$ ipython --no-banner

In [1]: import numpy as np

In [2]: np.set_printoptions(precision=4, suppress=True, linewidth=140, legacy="1.25")

In [3]: J = np.load("w.npy")

In [4]: J
Out[4]: 
array([[-2.3807, -0.2134,  2.2861, -2.9329],
       [ 3.4254,  0.5239, -0.5407, -3.0394],
       [-2.2596,  2.2073, -3.2389, -0.3236]])

In [5]: t = np.radians(45)

In [6]: r_ = np.eye(4)

In [7]: r_[1, 1] = r_[3, 3] = np.cos(t)

In [8]: r_[1, 3], r_[3, 1] = -np.sin(t), np.sin(t)

In [9]: r_
Out[9]: 
array([[ 1.    ,  0.    ,  0.    ,  0.    ],
       [ 0.    ,  0.7071,  0.    , -0.7071],
       [ 0.    ,  0.    ,  1.    ,  0.    ],
       [ 0.    ,  0.7071,  0.    ,  0.7071]])

In [10]: out = J @ r_.T

In [11]: np.allclose(J @ J.T, out @ out.T)
Out[11]: True

In [12]: np.allclose(np.linalg.norm(J, axis=1), np.linalg.norm(out, axis=1))
Out[12]: True

In [13]: u = np.array([0, 2, 3])

In [14]: np.polyval(u, J[0])
Out[14]: array([-1.7614,  2.5732,  7.5722, -2.8659])

In [15]: E = np.load("block7.npy")

In [16]: E
Out[16]: 
array([[ 1, -2,  4, -8],
       [ 1, -1,  1, -1],
       [ 1,  0,  0,  0],
       [ 1,  1,  1,  1],
       [ 1,  2,  4,  8],
       [ 1,  3,  9, 27],
       [ 1,  4, 16, 64]])

In [17]: vec = np.array([0, 0, 3, 3])

In [18]: target = E @ vec

In [19]: np.round(np.linalg.lstsq(E, target)[0], 4) + 0
Out[19]: array([0., 0., 3., 3.])

In [20]: np.round(np.linalg.pinv(E) @ E, 4) + 0
Out[20]: 
array([[1., 0., 0., 0.],
       [0., 1., 0., 0.],
       [0., 0., 1., 0.],
       [0., 0., 0., 1.]])

In [21]: rng = np.random.default_rng(15)

In [22]: target = target + 0.1 * rng.normal(size=7)

In [23]: target
Out[23]: array([-12.1431,  -0.0937,   0.0394,   5.9476,  36.0526, 108.0807, 239.8556])

In [24]: beta, *_ = np.linalg.lstsq(E, target)

In [25]: np.round(np.linalg.norm(target - E @ beta), 4)
Out[25]: 0.1285

In [26]: beta
Out[26]: array([-0.0278,  0.0696,  2.9978,  2.9948])

In [27]: [round(float(np.linalg.norm(np.linalg.solve(E.T @ E + lam * np.eye(4), E.T @ target))), 2) for lam in (0, 1, 10, 100)]
Out[27]: [4.24, 4.19, 4.02, 3.64]

In [28]: vec = np.array([3, -2, 3, 0])

In [29]: target = E @ vec

In [30]: beta, lr = np.zeros(4), 1 / np.linalg.norm(E, 2) ** 2

In [31]: for i in range(15):
    ...:     beta -= lr * E.T @ (E @ beta - target)
    ...:     if i % 5 == 0: print(i, round(np.linalg.norm(E @ beta - target), 4))
    ...: 
0 26.1877
5 25.0681
10 23.9991

In [32]: beta
Out[32]: array([ 0.14  , -0.0289,  0.6034,  0.5251])

In [33]: Uu, s, Vt = np.linalg.svd(E)

In [34]: np.argmax(s[:-1] / (s[1:] + 1e-6)) + 1
Out[34]: 1

In [35]: s
Out[35]: array([72.8788,  6.8974,  2.6699,  1.4051])

In [36]: out = Uu[:, :1] @ np.diag(s[:1]) @ Vt[:1]

In [37]: round(float(np.linalg.norm(E - out) / np.linalg.norm(E)), 4)
Out[37]: 0.1028

In [38]: np.linalg.matrix_rank(out)
Out[38]: 1

In [39]: round(np.abs(E - out).max(), 4)
Out[39]: 5.7075

In [40]: np.linalg.matrix_rank(E, rtol=0.05)
Out[40]: 2
